$ ipython --no-banner

In [1]: import numpy as np

In [2]: from numpy import linalg as LA

In [3]: np.set_printoptions(suppress=True, linewidth=100)

In [4]: tidy = lambda a: np.round(a, 1) + 0

In [5]: arr = np.load("out4.npy")

In [6]: arr
Out[6]: 
array([[ -3.,  12.,  -6.,   0.],
       [-12.,  26., -15.,   4.],
       [-12.,  22., -15.,   8.],
       [-12.,  22., -15.,   8.]])

In [7]: np.allclose(arr[:-1].T @ LA.lstsq(arr[:-1].T, arr[-1])[0], arr[-1])
Out[7]: True

In [8]: np.unique(arr.round(6), axis=0).shape
Out[8]: (3, 4)

In [9]: LA.lstsq(arr[:-1].T, arr[-1])[2]
Out[9]: np.int32(3)

In [10]: tidy(LA.norm(arr, 2) / LA.norm(arr))
Out[10]: np.float64(1.0)

In [11]: LA.cond(arr) > 100
Out[11]: np.True_

In [12]: np.argsort(-LA.norm(arr, axis=0).round(6), kind="stable")[:3]
Out[12]: array([1, 2, 0])

In [13]: print(tidy(LA.det(2 * arr)), tidy(LA.det(arr)))
0.0 0.0

In [14]: print(np.einsum("ii->", arr))
16.0

In [15]: tidy(LA.eigvals(arr))
Out[15]: array([9., 3., 4., 0.])

In [16]: tidy(LA.eigvals(arr).sum().real)
Out[16]: np.float64(16.0)

In [17]: rng = np.random.default_rng(783)

In [18]: lab = rng.permutation(4)

In [19]: lab
Out[19]: array([2, 0, 3, 1])

In [20]: Y = arr[lab][:, lab]

In [21]: tidy(np.sort(np.abs(LA.eigvals(Y))))
Out[21]: array([0., 3., 4., 9.])

In [22]: print(Y)
[[-15. -12.   8.  22.]
 [ -6.  -3.   0.  12.]
 [-15. -12.   8.  22.]
 [-15. -12.   4.  26.]]

In [23]: np.diag(Y)
Out[23]: array([-15.,  -3.,   8.,  26.])

In [24]: np.trace(Y)
Out[24]: np.float64(16.0)

In [25]: tidy(LA.svd(arr, compute_uv=False))
Out[25]: array([55.2,  5.7,  1.2,  0. ])

In [26]: print(tidy(LA.norm(arr)))
55.5

In [27]: np.count_nonzero(arr)
Out[27]: np.int64(15)

In [28]: print(tidy(arr.mean(axis=0)))
[ -9.8  20.5 -12.8   5. ]

In [29]: np.diff(arr, axis=0)
Out[29]: 
array([[-9., 14., -9.,  4.],
       [ 0., -4.,  0.,  4.],
       [ 0.,  0.,  0.,  0.]])
